$ ipython --no-banner

In [1]: import numpy as np

In [2]: from numpy import linalg as LA

In [3]: np.set_printoptions(precision=3, suppress=True, linewidth=120, floatmode="fixed")

In [4]: A2 = np.array([[0, -5], [5, 2]])

In [5]: W2 = np.array([[1, 3, 0, 2], [3, 1, 3, 1], [0, 0, 3, 2], [2, 2, 3, 2]])

In [6]: J = np.block([[A2, np.zeros((2, 4))], [np.zeros((4, 2)), W2]])

In [7]: J
Out[7]: 
array([[ 0.000, -5.000,  0.000,  0.000,  0.000,  0.000],
       [ 5.000,  2.000,  0.000,  0.000,  0.000,  0.000],
       [ 0.000,  0.000,  1.000,  3.000,  0.000,  2.000],
       [ 0.000,  0.000,  3.000,  1.000,  3.000,  1.000],
       [ 0.000,  0.000,  0.000,  0.000,  3.000,  2.000],
       [ 0.000,  0.000,  2.000,  2.000,  3.000,  2.000]])

In [8]: O, Rm = LA.qr(J)

In [9]: np.trace(O @ O.T)
Out[9]: np.float64(6.0)

In [10]: O
Out[10]: 
array([[ 0.000, -1.000,  0.000,  0.000,  0.000,  0.000],
       [-1.000,  0.000,  0.000,  0.000,  0.000,  0.000],
       [-0.000, -0.000, -0.267,  0.873,  0.154, -0.378],
       [-0.000, -0.000, -0.802, -0.436,  0.154, -0.378],
       [-0.000, -0.000, -0.000,  0.000, -0.926, -0.378],
       [-0.000, -0.000, -0.535,  0.218, -0.309,  0.756]])

In [11]: np.round(O @ Rm, 3) + 0
Out[11]: 
array([[ 0.000, -5.000,  0.000,  0.000,  0.000,  0.000],
       [ 5.000,  2.000,  0.000,  0.000,  0.000,  0.000],
       [ 0.000,  0.000,  1.000,  3.000,  0.000,  2.000],
       [ 0.000,  0.000,  3.000,  1.000,  3.000,  1.000],
       [ 0.000,  0.000,  0.000,  0.000,  3.000,  2.000],
       [ 0.000,  0.000,  2.000,  2.000,  3.000,  2.000]])

In [12]: O.shape, Rm.shape
Out[12]: ((6, 6), (6, 6))

In [13]: np.allclose(Rm.T @ Rm, J.T @ J)
Out[13]: True

In [14]: Rm
Out[14]: 
array([[-5.000, -2.000,  0.000,  0.000,  0.000,  0.000],
       [ 0.000,  5.000,  0.000,  0.000,  0.000,  0.000],
       [ 0.000,  0.000, -3.742, -2.673, -4.009, -2.405],
       [ 0.000,  0.000,  0.000,  2.619, -0.655,  1.746],
       [ 0.000,  0.000,  0.000,  0.000, -3.240, -2.006],
       [ 0.000,  0.000,  0.000,  0.000,  0.000, -0.378]])

In [15]: abs(Rm[0, 0]), np.round(LA.norm(J[:, 0]), 3)
Out[15]: (np.float64(5.0), np.float64(5.0))

In [16]: rng = np.random.default_rng(35184)

In [17]: arr = np.eye(4, dtype=int)[rng.permutation(4)]

In [18]: arr
Out[18]: 
array([[1, 0, 0, 0],
       [0, 0, 0, 1],
       [0, 1, 0, 0],
       [0, 0, 1, 0]])

In [19]: x0 = np.array([-1, 1, 1, 2])

In [20]: arr.T @ (arr @ x0)
Out[20]: array([-1,  1,  1,  2])

In [21]: 4 - LA.matrix_rank(arr - np.eye(4), tol=1e-8)
Out[21]: np.int64(2)

In [22]: np.sort(np.abs(np.degrees(np.angle(LA.eigvals(arr)))))
Out[22]: array([  0.000,   0.000, 120.000, 120.000])
